In [1]: import numpy as np

In [2]: np.set_printoptions(precision=2, suppress=True, linewidth=120, legacy="1.25")

In [3]: basis = 3 * np.array([[0.5, 1.4, -0.5], [0.4, -1.3, -0.7], [-0.6, 0.0, 0.7]])

In [4]: rng = np.random.default_rng(304247)

In [5]: labels = rng.integers(0, 3, 22)

In [6]: J = basis[labels] + rng.normal(size=(22, 3))

In [7]: J
Out[7]: 
array([[-0.36,  3.59, -1.75],
       [ 0.34, -3.8 , -2.92],
       [ 2.75,  3.47, -0.55],
       [ 0.55, -3.94, -1.28],
       [ 2.97,  4.9 , -2.4 ],
       [-1.77,  0.19,  4.01],
       [ 2.97,  3.95, -0.94],
       [ 2.18,  4.66, -2.11],
       [-1.6 , -1.62,  0.47],
       [ 2.03,  3.1 , -2.57],
       [-4.  , -1.79,  1.99],
       [ 0.56,  4.17, -2.15],
       [ 0.28, -0.22,  2.62],
       [ 3.13,  4.39,  0.98],
       [ 1.08, -4.78, -0.71],
       [ 1.15,  4.84, -1.46],
       [ 2.82,  4.2 , -2.02],
       [ 2.46, -5.45, -3.34],
       [-2.67, -1.5 ,  2.06],
       [ 1.03, -4.1 , -1.41],
       [-1.2 ,  0.83,  1.76],
       [ 1.82,  4.16,  1.53]])

In [8]: M2 = J / np.sqrt((J ** 2).mean(axis=1, keepdims=True))

In [9]: np.linalg.matrix_rank(J - J.mean(axis=1, keepdims=True))
Out[9]: 2

In [10]: np.linalg.norm(M2, axis=1)
Out[10]: 
array([1.73, 1.73, 1.73, 1.73, 1.73, 1.73, 1.73, 1.73, 1.73, 1.73, 1.73, 1.73, 1.73, 1.73, 1.73, 1.73, 1.73, 1.73,
       1.73, 1.73, 1.73, 1.73])

In [11]: f, r1 = J[7], J[0]

In [12]: round(float(f @ f), 2)
Out[12]: 30.9

In [13]: pr = (f @ r1) / (f @ f) * f

In [14]: np.linalg.matrix_rank(np.outer(f, r1))
Out[14]: 1

In [15]: np.round(np.linalg.norm(f + r1) ** 2 + np.linalg.norm(f - r1) ** 2, 2)
Out[15]: 93.98

In [16]: r1 - pr
Out[16]: array([-1.74,  0.63, -0.41])

In [17]: pr
Out[17]: array([ 1.38,  2.96, -1.34])

In [18]: round(float((r1 - pr) @ f), 2)
Out[18]: 0.0

In [19]: Xc = J - J.mean(axis=1)
ValueError: operands could not be broadcast together with shapes (22,3) (22,) 


In [20]: Xc = J - J.mean(axis=0)

In [21]: U, sv, vt = np.linalg.svd(Xc, full_matrices=False)

In [22]: np.abs(vt[0]).argmax()
Out[22]: 1

In [23]: sv ** 2 / (sv ** 2).sum()
Out[23]: array([0.67, 0.27, 0.06])

In [24]: np.linalg.matrix_rank(Xc)
Out[24]: 3

In [25]: sv
Out[25]: array([17.41, 11.09,  5.34])

In [26]: W0 = np.loadtxt("data.csv", delimiter=",")

In [27]: W0
Out[27]: 
array([[ 4., -4.,  4.],
       [-4.,  8.,  0.],
       [ 4.,  0.,  8.]])

In [28]: np.round(np.linalg.norm(W0, 2) / np.linalg.norm(W0), 2)
Out[28]: 0.83

In [29]: np.argsort(-np.linalg.norm(W0, axis=0).round(6), kind="stable")[:3]
Out[29]: array([1, 2, 0])

In [30]: [round(float(x), 2) for x in np.linalg.svd(W0, compute_uv=False)[:3]]
Out[30]: [12.0, 8.0, 0.0]

In [31]: np.abs(np.diag(np.linalg.qr(W0)[1])) > 1e-9
Out[31]: array([ True,  True, False])

In [32]: np.round(W0 @ np.linalg.pinv(W0) @ W0, 2) + 0
Out[32]: 
array([[ 4., -4.,  4.],
       [-4.,  8.,  0.],
       [ 4.,  0.,  8.]])

In [33]: np.unique(W0.round(6), axis=0).shape
Out[33]: (3, 3)

In [34]: np.allclose(W0[:-1].T @ np.linalg.lstsq(W0[:-1].T, W0[-1])[0], W0[-1])
Out[34]: True

In [35]: U, sv, vt = np.linalg.svd(W0)

In [36]: np.argmax(sv[:-1] / (sv[1:] + 1e-6)) + 1
Out[36]: 2

In [37]: sv.round(2) + 0
Out[37]: array([12.,  8.,  0.])

In [38]: M2 = U[:, :2] @ np.diag(sv[:2]) @ vt[:2]

In [39]: np.round(np.linalg.norm(W0 - M2) / np.linalg.norm(W0), 2)
Out[39]: 0.0

In [40]: np.linalg.matrix_rank(M2)
Out[40]: 2

In [41]: np.round(np.linalg.norm(W0 - M2, 2), 2), np.round(sv[2], 2)
Out[41]: (0.0, 0.0)

In [42]: np.round(np.abs(W0 - M2).max(), 2)
Out[42]: 0.0

In [43]: np.linalg.matrix_rank(W0)
Out[43]: 2

In [44]: W0.shape
Out[44]: (3, 3)

In [45]: np.zeros(3, 3)
TypeError: Cannot interpret '3' as a data type


In [46]: W0.sum(axis=0)
Out[46]: array([ 4.,  4., 12.])

In [47]: round(np.linalg.norm(W0), 2)
Out[47]: 14.42

In [48]: np.round(np.linalg.svd(W0, compute_uv=False), 2) + 0
Out[48]: array([12.,  8.,  0.])

In [49]: np.abs(W0).max()
Out[49]: 8.0

In [50]: W0.sum(axis=1)
Out[50]: array([ 4.,  4., 12.])

In [51]: np.unravel_index(np.abs(W0).argmax(), W0.shape)
Out[51]: (1, 1)

In [52]: f = np.array([-6, -1, -9, 2])

In [53]: data = f[np.abs(np.subtract.outer(np.arange(4), np.arange(4)))]

In [54]: data
Out[54]: 
array([[-6, -1, -9,  2],
       [-1, -6, -1, -9],
       [-9, -1, -6, -1],
       [ 2, -9, -1, -6]])

In [55]: labels = rng.permutation(4)

In [56]: M2 = data[:, labels] * rng.choice([-1, 1], 4)

In [57]: M2
Out[57]: 
array([[-1, -9, -6, -2],
       [-6, -1, -1,  9],
       [-1, -6, -9,  1],
       [-9, -1,  2,  6]])

In [58]: U, _, vt = np.linalg.svd(data.T @ M2)

In [59]: np.round(U @ vt, 2) + 0
Out[59]: 
array([[ 0.,  0.,  1.,  0.],
       [ 1.,  0.,  0.,  0.],
       [ 0.,  1.,  0.,  0.],
       [ 0.,  0.,  0., -1.]])

In [60]: E = np.load("x.npy")

In [61]: E
Out[61]: 
array([[ 12.18,   9.07,  -0.31],
       [-11.28,   3.78,  -3.42],
       [  9.25,   1.7 ,  -9.64],
       [  1.78, -10.95,  -1.94]])

In [62]: f = np.array([4, 1])

In [63]: np.polyval(f, E[1])
Out[63]: array([-44.12,  16.12, -12.68])

In [64]: M2 = E / np.sqrt((E ** 2).mean(axis=1, keepdims=True))

In [65]: np.linalg.matrix_rank(M2) == np.linalg.matrix_rank(E)
Out[65]: True

In [66]: E - E.mean(axis=1, keepdims=True)
Out[66]: 
array([[  5.2 ,   2.09,  -7.29],
       [ -7.64,   7.42,   0.22],
       [  8.81,   1.26, -10.08],
       [  5.48,  -7.25,   1.76]])

In [67]: np.linalg.norm(M2, axis=1)
Out[67]: array([1.73, 1.73, 1.73, 1.73])

In [68]: np.linalg.matrix_rank(E - E.mean(axis=1, keepdims=True))
Out[68]: 2

In [69]: E.shape
Out[69]: (4, 3)

In [70]: np.linalg.svd(E, compute_uv=False)
Out[70]: array([20. , 14. ,  9.8])

In [71]: np.unravel_index(np.abs(E).argmax(), E.shape)
Out[71]: (0, 0)

In [72]: E.sum(axis=1)
Out[72]: array([ 20.94, -10.92,   1.31, -11.11])

In [73]: E.sum(axis=0)
Out[73]: array([ 11.93,   3.6 , -15.31])

In [74]: np.linalg.rank(E)
AttributeError: module 'numpy.linalg' has no attribute 'rank'


In [75]: np.abs(E).max()
Out[75]: 12.18

In [76]: np.linalg.matrix_rank(E)
Out[76]: 3

In [77]: M2 = E / np.linalg.norm(E, axis=1, keepdims=True)

In [78]: G = M2 @ M2.T

In [79]: round(np.degrees(np.arccos(np.clip(G[1, 0], -1, 1))), 2)
Out[79]: 122.87

In [80]: (G - 2 * np.eye(4)).round(6).argmax(axis=1)
Out[80]: array([2, 2, 0, 2])

In [81]: np.argwhere(np.triu(np.abs(G) > 0.95, 1))
Out[81]: array([], shape=(0, 2), dtype=int64)

In [82]: G
Out[82]: 
array([[ 1.  , -0.54,  0.64, -0.45],
       [-0.54,  1.  , -0.39, -0.39],
       [ 0.64, -0.39,  1.  ,  0.11],
       [-0.45, -0.39,  0.11,  1.  ]])

In [83]: def softmax(z):
    ...:     e = np.exp(z - z.max(axis=-1, keepdims=True))
    ...:     return e / e.sum(axis=-1, keepdims=True)
    ...: 

In [84]: np.round(softmax(10 * E[0]), 2) + 0
Out[84]: array([1., 0., 0.])

In [85]: np.round(softmax(E[0]), 2) + 0
Out[85]: array([0.96, 0.04, 0.  ])

In [86]: scores = E @ E.T / np.sqrt(3)

In [87]: softmax(scores).round(6).argmax(axis=1)
Out[87]: array([0, 1, 2, 3])

In [88]: softmax(scores)[0] @ E
Out[88]: array([12.18,  9.07, -0.31])

In [89]: np.round(softmax(scores + np.triu(np.full(scores.shape, -np.inf), 1)), 2) + 0
Out[89]: 
array([[1., 0., 0., 0.],
       [0., 1., 0., 0.],
       [0., 0., 1., 0.],
       [0., 0., 0., 1.]])

In [90]: X = np.array([[-1, 1], [1, -1]])

In [91]: w, V = np.linalg.eigh(data)

In [92]: x0 = np.array([1, 0, 3, 0])

In [93]: x0 @ data @ x0 / (x0 @ x0), round(w[0], 2), np.round(w[-1], 2)
Out[93]: (-11.4, -15.61, 4.61)

In [94]: V * np.maximum(w, 0) @ V.T
Out[94]: 
array([[ 1.66, -0.74, -1.54,  0.99],
       [-0.74,  1.47,  0.5 , -1.54],
       [-1.54,  0.5 ,  1.47, -0.74],
       [ 0.99, -1.54, -0.74,  1.66]])

In [95]: x0 @ data @ x0
Out[95]: -114

In [96]: proj = np.triu(np.array([[3, 2], [3, 0]]), 1) + np.eye(2)

In [97]: M2 = proj @ X @ np.linalg.inv(proj)

In [98]: proj @ X - X @ proj
Out[98]: 
array([[ 2.,  0.],
       [ 0., -2.]])

In [99]: G = X.T @ X

In [100]: np.linalg.eigvalsh(G)[::-1]
Out[100]: array([4., 0.])

In [101]: np.allclose(G, G.T)
Out[101]: True

In [102]: np.linalg.matrix_rank(G)
Out[102]: 1

In [103]: (X @ X.T).shape
Out[103]: (2, 2)

In [104]: np.round(np.linalg.svd(X, compute_uv=False) ** 2, 2) + 0
Out[104]: array([4., 0.])
